$ ipython --no-banner

In [1]: import numpy as np

In [2]: np.set_printoptions(precision=2, suppress=True, linewidth=160)

In [3]: def rd(a):
   ...:     return np.round(a, 2) + 0
   ...: 

In [4]: K = np.loadtxt("dump.csv", delimiter=",")

In [5]: print(K)
[[-0.9 -1.8 -0.5  2. ]
 [ 0.9  0.5  0.1 -7. ]
 [ 0.1  0.4  1.8 11. ]]

In [6]: # column 3 is much longer than the rest

In [7]: M2 = np.array([[0, 1, 8], [3, 2, 4]])

In [8]: W2 = np.kron(M2, K)

In [9]: print(np.linalg.matrix_rank(W2))
6

In [10]: print(W2.shape)
(6, 12)

In [11]: print(rd(W2))
[[  0.    0.    0.    0.   -0.9  -1.8  -0.5   2.   -7.2 -14.4  -4.   16. ]
 [  0.    0.    0.    0.    0.9   0.5   0.1  -7.    7.2   4.    0.8 -56. ]
 [  0.    0.    0.    0.    0.1   0.4   1.8  11.    0.8   3.2  14.4  88. ]
 [ -2.7  -5.4  -1.5   6.   -1.8  -3.6  -1.    4.   -3.6  -7.2  -2.    8. ]
 [  2.7   1.5   0.3 -21.    1.8   1.    0.2 -14.    3.6   2.    0.4 -28. ]
 [  0.3   1.2   5.4  33.    0.2   0.8   3.6  22.    0.4   1.6   7.2  44. ]]

In [12]: M2 = np.array([[1, 3],
    ...:     [0, 0],
    ...:     [1, 0],
    ...:     [2, 2],
    ...:     [1, 2],
    ...:     [3, 1],
    ...:     [3, 0],
    ...:     [3, 0],
    ...:     [1, 1],
    ...:     [3, 2],
    ...:     [3, 1],
    ...:     [3, 1]])

In [13]: print(rd(np.einsum("ij->j", W2)))
[  0.3  -2.7   4.2  18.    0.3  -2.7   4.2  18.    1.2 -10.8  16.8  72. ]

In [14]: print(np.linalg.matrix_rank(np.vstack([W2, M2.T])))
8

In [15]: print(np.vstack([W2, M2.T]).shape)
(8, 12)

In [16]: print(rd(M2.T @ W2.T))
[[ -16.2 -164.7  357.3   -3.  -148.8  309.9]
 [ -27.6  -37.7  110.2  -15.3  -49.3  122.9]]

In [17]: print(K.ravel(order="F"))
[-0.9  0.9  0.1 -1.8  0.5  0.4 -0.5  0.1  1.8  2.  -7.  11. ]

In [18]: T = K.reshape(3, 2, -1)

In [19]: print(rd(np.einsum("ihd,ihd->ih", T, T)))
[[  4.05   4.25]
 [  1.06  49.01]
 [  0.17 124.24]]

In [20]: print(T.transpose(1, 0, 2))
[[[-0.9 -1.8]
  [ 0.9  0.5]
  [ 0.1  0.4]]

 [[-0.5  2. ]
  [ 0.1 -7. ]
  [ 1.8 11. ]]]

In [21]: print(np.einsum("ihd,jhd->hij", T, T).shape)
(2, 3, 3)

In [22]: print(T[:, 0])
[[-0.9 -1.8]
 [ 0.9  0.5]
 [ 0.1  0.4]]

In [23]: J = np.load("m.npy")

In [24]: print(J)
[[  1  -1   1  -1]
 [  1   0   0   0]
 [  1   1   1   1]
 [  1   2   4   8]
 [  1   3   9  27]
 [  1   4  16  64]
 [  1   5  25 125]]

In [25]: # column 3 is much longer than the rest

In [26]: print(np.argsort(-np.linalg.norm(J, axis=0).round(6), kind="stable")[:3])
[3 2 1]

In [27]: print([round(float(x), 2) for x in np.linalg.svd(J, compute_uv=False)[:3]])
[146.7, 5.8, 1.74]

In [28]: print(np.linalg.matrix_rank(J, rtol=0.1))
1

In [29]: P = J @ np.linalg.solve(J.T @ J, J.T)

In [30]: print(rd(np.linalg.eigvalsh(P)))
[0. 0. 0. 1. 1. 1. 1.]

In [31]: print(np.allclose(P @ P, P))
True

In [32]: print(rd(P))
[[ 0.93  0.19 -0.1  -0.1   0.02  0.1  -0.05]
 [ 0.19  0.45  0.38  0.14 -0.1  -0.17  0.1 ]
 [-0.1   0.38  0.45  0.29  0.05 -0.1   0.02]
 [-0.1   0.14  0.29  0.33  0.29  0.14 -0.1 ]
 [ 0.02 -0.1   0.05  0.29  0.45  0.38 -0.1 ]
 [ 0.1  -0.17 -0.1   0.14  0.38  0.45  0.19]
 [-0.05  0.1   0.02 -0.1  -0.1   0.19  0.93]]

In [33]: print(rd(np.diag(P)))
[0.93 0.45 0.45 0.33 0.45 0.45 0.93]

In [34]: A = np.loadtxt("arr.csv", delimiter=",")

In [35]: print(A)
[[ 0.  0. -2. -2.  1. -1.]
 [ 0.  0.  0. -2. -2.  1.]
 [-2.  0.  0.  0. -2. -2.]
 [-2. -2.  0.  0.  0. -2.]
 [ 1. -2. -2.  0.  0.  0.]
 [-1.  1. -2. -2.  0.  0.]]

In [36]: # symmetric

In [37]: left, s, Vt = np.linalg.svd(A, full_matrices=False)

In [38]: print(rd(Vt @ Vt.T))
[[1. 0. 0. 0. 0. 0.]
 [0. 1. 0. 0. 0. 0.]
 [0. 0. 1. 0. 0. 0.]
 [0. 0. 0. 1. 0. 0.]
 [0. 0. 0. 0. 1. 0.]
 [0. 0. 0. 0. 0. 1.]]

In [39]: print(rd(s))
[4.69 4.28 3.53 2.59 1.36 0.83]

In [40]: print(np.allclose(left * s @ Vt, A))
True

In [41]: print((s > 1e-8).sum())
6

In [42]: print(left.shape, s.shape, Vt.shape)
(6, 6) (6,) (6, 6)

In [43]: u = np.array([-3, -3])

In [44]: print(np.correlate(A[2], A[5], "full"))
[ 0.  0.  4.  4. -2.  2.  4.  8.  2.  0.  2.]

In [45]: print(np.polyval(u, A[2]))
[ 3. -3. -3. -3.  3.  3.]

In [46]: print(np.array([np.convolve(row, u, "same") for row in A]))
[[ 0.  0.  6. 12.  3.  0.]
 [ 0.  0.  0.  6. 12.  3.]
 [ 6.  6.  0.  0.  6. 12.]
 [ 6. 12.  6.  0.  0.  6.]
 [-3.  3. 12.  6.  0.  0.]
 [ 3.  0.  3. 12.  6.  0.]]

In [47]: u, g = A[4], A[2]

In [48]: print(u @ u)
9.0

In [49]: pr = (u @ g) / (u @ u) * u

In [50]: print(np.outer(u, g))
[[-2.  0.  0.  0. -2. -2.]
 [ 4. -0. -0. -0.  4.  4.]
 [ 4. -0. -0. -0.  4.  4.]
 [-0.  0.  0.  0. -0. -0.]
 [-0.  0.  0.  0. -0. -0.]
 [-0.  0.  0.  0. -0. -0.]]

In [51]: print((g - pr) @ u)
0.0

In [52]: print(rd(g - pr))
[-1.78 -0.44 -0.44  0.   -2.   -2.  ]

In [53]: print(rd(np.linalg.norm(u + g) ** 2 + np.linalg.norm(u - g) ** 2))
42.0

In [54]: x = np.array([-3, -3, -1, 2, 2, -1])

In [55]: target = A @ x

In [56]: c, lr = np.zeros(6), 1 / np.linalg.norm(A, 2) ** 2

In [57]: for i in range(250):
    ...:     c -= lr * A.T @ (A @ c - target)
    ...:     if i % 50 == 0: print(i, round(np.linalg.norm(A @ c - target), 2))
    ...: 
0 6.06
50 0.43
100 0.09
150 0.02
200 0.0

In [58]: print(rd(c))
[-3. -3. -1.  2.  2. -1.]

In [59]: th = np.radians(72)

In [60]: R = np.eye(6)

In [61]: R[5, 5] = R[1, 1] = np.cos(th)

In [62]: R[5, 1], R[1, 5] = -np.sin(th), np.sin(th)

In [63]: print(rd(R))
[[ 1.    0.    0.    0.    0.    0.  ]
 [ 0.    0.31  0.    0.    0.    0.95]
 [ 0.    0.    1.    0.    0.    0.  ]
 [ 0.    0.    0.    1.    0.    0.  ]
 [ 0.    0.    0.    0.    1.    0.  ]
 [ 0.   -0.95  0.    0.    0.    0.31]]

In [64]: M2 = A @ R.T

In [65]: print(rd(M2))
[[ 0.   -0.95 -2.   -2.    1.   -0.31]
 [ 0.    0.95  0.   -2.   -2.    0.31]
 [-2.   -1.9   0.    0.   -2.   -0.62]
 [-2.   -2.52  0.    0.    0.    1.28]
 [ 1.   -0.62 -2.    0.    0.    1.9 ]
 [-1.    0.31 -2.   -2.    0.   -0.95]]

In [66]: print(rd(np.abs(M2 - A).max(axis=0)))
[0.   1.9  0.   0.   0.   3.28]

In [67]: feats = np.array([[-3, -1, 0, 0, 0, 0],
    ...:     [3, 2, 0, 0, 0, 0],
    ...:     [-3, 2, 0, 0, 0, 0],
    ...:     [0, 0, -3, -1, 0, 0],
    ...:     [0, 0, 3, 2, 0, 0],
    ...:     [0, 0, -3, 2, 0, 0],
    ...:     [0, 0, 0, 0, -3, -1],
    ...:     [0, 0, 0, 0, 3, 2],
    ...:     [0, 0, 0, 0, -3, 2]])

In [68]: rng = np.random.default_rng(607)

In [69]: M2 = feats + rng.integers(-2, 3, (9, 3)) @ rng.integers(-2, 3, (3, 6))

In [70]: print(M2)
[[-5 -2  1 -5 -3  0]
 [ 0  1  1 -6 -1  1]
 [-8 -2  4 -8  0 -3]
 [ 0 -1 -2  1  3 -2]
 [ 4  2  1 10  2  0]
 [ 6  4 -7 12  0  2]
 [ 2  2 -2  3 -3  1]
 [ 1  3 -3  0  2  7]
 [-1 -3  3 -1 -4 -3]]

In [71]: print(M2 - feats)
[[-2 -1  1 -5 -3  0]
 [-3 -1  1 -6 -1  1]
 [-5 -4  4 -8  0 -3]
 [ 0 -1  1  2  3 -2]
 [ 4  2 -2  8  2  0]
 [ 6  4 -4 10  0  2]
 [ 2  2 -2  3  0  2]
 [ 1  3 -3  0 -1  5]
 [-1 -3  3 -1 -1 -5]]

In [72]: print(rd(np.linalg.svd(M2 - feats, compute_uv=False)))
[22.45  9.9   3.97  0.    0.    0.  ]

In [73]: print(np.linalg.matrix_rank(M2 - feats, tol=1e-8))
3

In [74]: left, s, Vt = np.linalg.svd(M2, full_matrices=False)

In [75]: print(rd(left.T @ left))
[[1. 0. 0. 0. 0. 0.]
 [0. 1. 0. 0. 0. 0.]
 [0. 0. 1. 0. 0. 0.]
 [0. 0. 0. 1. 0. 0.]
 [0. 0. 0. 0. 1. 0.]
 [0. 0. 0. 0. 0. 1.]]

In [76]: print(rd(np.cumsum(s ** 2) / np.sum(s ** 2)))
[0.75 0.88 0.94 0.97 0.99 1.  ]

In [77]: print(rd(s / s[0]))
[1.   0.41 0.28 0.2  0.17 0.1 ]

In [78]: print(rd(Vt @ Vt.T))
[[1. 0. 0. 0. 0. 0.]
 [0. 1. 0. 0. 0. 0.]
 [0. 0. 1. 0. 0. 0.]
 [0. 0. 0. 1. 0. 0.]
 [0. 0. 0. 0. 1. 0.]
 [0. 0. 0. 0. 0. 1.]]

In [79]: print(rd(left.T @ M2 @ Vt.T))
[[24.58  0.    0.    0.    0.    0.  ]
 [ 0.   10.19  0.    0.    0.    0.  ]
 [ 0.    0.    6.76  0.    0.    0.  ]
 [ 0.    0.    0.    4.98  0.    0.  ]
 [ 0.    0.    0.    0.    4.18  0.  ]
 [ 0.    0.    0.    0.    0.    2.43]]

In [80]: M2 = np.c_[feats[:, :4] @ np.array([[-5, -7, -6, -7], [2, 4, 8, -4], [4, 1, 5, -9], [-2, -6, 4, 9]]), np.array([0, 0, -2, -1, -1, 0, 1, 2, 2])]

In [81]: print(M2)
[[ 13  17  10  25   0]
 [-11 -13  -2 -29   0]
 [ 19  29  34  13  -2]
 [-10   3 -19  18  -1]
 [  8  -9  23  -9  -1]
 [-16 -15  -7  45   0]
 [  0   0   0   0   1]
 [  0   0   0   0   2]
 [  0   0   0   0   2]]

In [82]: print(np.linalg.matrix_rank(M2))
5

In [83]: print(np.unravel_index(np.abs(M2).argmax(), M2.shape))
(np.int64(5), np.int64(3))

In [84]: print(M2 - M2[0])
[[  0   0   0   0   0]
 [-24 -30 -12 -54   0]
 [  6  12  24 -12  -2]
 [-23 -14 -29  -7  -1]
 [ -5 -26  13 -34  -1]
 [-29 -32 -17  20   0]
 [-13 -17 -10 -25   1]
 [-13 -17 -10 -25   2]
 [-13 -17 -10 -25   2]]

In [85]: print(M2.sum(axis=0))
[ 3 12 39 63  1]

In [86]: print(M2.shape)
(9, 5)

In [87]: print(np.linalg.matrix_rank(M2))
5

In [88]: E = np.load("a.npy")

In [89]: print(E)
[[ 3.1  -1.7   3.09  4.51 -3.02  4.68]
 [-1.33  0.48 -1.51 -2.04  1.53 -1.89]
 [-0.15 -0.03  0.    0.11  0.01  0.17]
 [ 2.33 -1.37  2.48  3.7  -2.26  3.51]
 [-0.42  0.1  -0.41 -0.57  0.42 -0.7 ]
 [ 0.39 -0.19  0.51  0.47 -0.29  0.54]
 [ 2.37 -1.2   2.74  3.82 -2.57  3.92]
 [ 0.47 -0.26  0.55  0.65 -0.53  0.95]
 [-1.81  0.87 -1.79 -2.73  1.96 -2.99]
 [ 1.16 -0.48  0.83  1.61 -0.99  1.58]
 [-0.89  0.48 -0.94 -1.4   0.9  -1.31]
 [ 1.73 -0.98  1.81  2.84 -1.69  2.66]
 [ 1.61 -0.7   1.76  2.63 -1.84  2.42]
 [-0.84  0.34 -0.85 -1.09  0.75 -1.31]
 [ 0.04  0.01  0.23 -0.03 -0.28  0.07]
 [ 0.68 -0.33  0.56  0.83 -0.85  1.1 ]]

In [90]: left, s, Vt = np.linalg.svd(J)

In [91]: print(rd(s))
[146.7    5.8    1.74   1.27]

In [92]: print(np.argmax(s[:-1] / (s[1:] + 1e-6)) + 1)
1

In [93]: M2 = left[:, :1] @ np.diag(s[:1]) @ Vt[:1]

In [94]: print(np.linalg.matrix_rank(J, rtol=0.05))
1

In [95]: Xc = (E - E.mean(axis=0)) / E.std(axis=0)

In [96]: print(rd(Xc.std(axis=0)))
[1. 1. 1. 1. 1. 1.]

In [97]: c = np.linalg.lstsq(np.delete(Xc, 3, axis=1), Xc[:, 3])[0]

In [98]: print(rd(1 - np.var(Xc[:, 3] - np.delete(Xc, 3, axis=1) @ c)))
1.0

In [99]: x = np.array([-1, 1, 0, -1, -2, -1])

In [100]: print((E @ x).argmax())
8

In [101]: print(rd(E @ np.ones(6)))
[10.66 -4.76  0.11  8.39 -1.58  1.43  9.08  1.83 -6.49  3.71 -3.16  6.37  5.88 -3.    0.04  1.99]

In [102]: print(E @ np.eye(6)[3])
[ 4.51 -2.04  0.11  3.7  -0.57  0.47  3.82  0.65 -2.73  1.61 -1.4   2.84  2.63 -1.09 -0.03  0.83]

In [103]: left, s, Vt = np.linalg.svd(E)

In [104]: print(np.argmax(s[:-1] / (s[1:] + 1e-6)) + 1)
1

In [105]: M2 = left[:, :1] @ np.diag(s[:1]) @ Vt[:1]

In [106]: print(rd(np.abs(E - M2).max()))
0.22

In [107]: print(np.linalg.matrix_rank(E, rtol=0.05))
1
